% python3 -q
>>> import numpy as np
>>> import numpy.linalg as la
>>> np.set_printoptions(precision=3, suppress=True, linewidth=160)
>>> J = np.loadtxt("case4.csv", delimiter=",")
>>> print(J)
[[ 0.  0.  0. -1. -1.  0. -1.  0.  0.  0. -1. -1.]
 [ 0.  0. -1.  0.  0. -1.  0. -1. -1. -1.  0.  0.]
 [ 0. -1.  0.  0.  0. -1.  0. -1. -1. -1.  0.  0.]
 [-1.  0.  0.  0. -1.  0. -1.  0.  0.  0. -1. -1.]
 [-1.  0.  0. -1.  0.  0. -1.  0.  0.  0. -1. -1.]
 [ 0. -1. -1.  0.  0.  0.  0. -1. -1. -1.  0.  0.]
 [-1.  0.  0. -1. -1.  0.  0.  0.  0.  0. -1. -1.]
 [ 0. -1. -1.  0.  0. -1.  0.  0. -1. -1.  0.  0.]
 [ 0. -1. -1.  0.  0. -1.  0. -1.  0. -1.  0.  0.]
 [ 0. -1. -1.  0.  0. -1.  0. -1. -1.  0.  0.  0.]
 [-1.  0.  0. -1. -1.  0. -1.  0.  0.  0.  0. -1.]
 [-1.  0.  0. -1. -1.  0. -1.  0.  0.  0. -1.  0.]]
>>> T = np.stack([J, -3 * J, J[::-1]])
>>> print(la.matrix_rank(T))
[12 12 12]
>>> la.matrix_rank(T.reshape(3, -1))
np.int64(2)
>>> T.shape
(3, 12, 12)
>>> f = np.array([0, 0, 2, 0, 0, 2, 1, 2, 2, 1, 1, 0])
>>> other = J + np.outer(f, np.eye(12)[10])
>>> round(float(la.det(other) / la.det(J)), 3), round(float(1 + la.solve(J, f)[10]), 3)
(1.6, 1.6)
>>> la.matrix_rank(other - J)
np.int64(1)
>>> other
array([[ 0.,  0.,  0., -1., -1.,  0., -1.,  0.,  0.,  0., -1., -1.],
       [ 0.,  0., -1.,  0.,  0., -1.,  0., -1., -1., -1.,  0.,  0.],
       [ 0., -1.,  0.,  0.,  0., -1.,  0., -1., -1., -1.,  2.,  0.],
       [-1.,  0.,  0.,  0., -1.,  0., -1.,  0.,  0.,  0., -1., -1.],
       [-1.,  0.,  0., -1.,  0.,  0., -1.,  0.,  0.,  0., -1., -1.],
       [ 0., -1., -1.,  0.,  0.,  0.,  0., -1., -1., -1.,  2.,  0.],
       [-1.,  0.,  0., -1., -1.,  0.,  0.,  0.,  0.,  0.,  0., -1.],
       [ 0., -1., -1.,  0.,  0., -1.,  0.,  0., -1., -1.,  2.,  0.],
       [ 0., -1., -1.,  0.,  0., -1.,  0., -1.,  0., -1.,  2.,  0.],
       [ 0., -1., -1.,  0.,  0., -1.,  0., -1., -1.,  0.,  1.,  0.],
       [-1.,  0.,  0., -1., -1.,  0., -1.,  0.,  0.,  0.,  1., -1.],
       [-1.,  0.,  0., -1., -1.,  0., -1.,  0.,  0.,  0., -1.,  0.]])
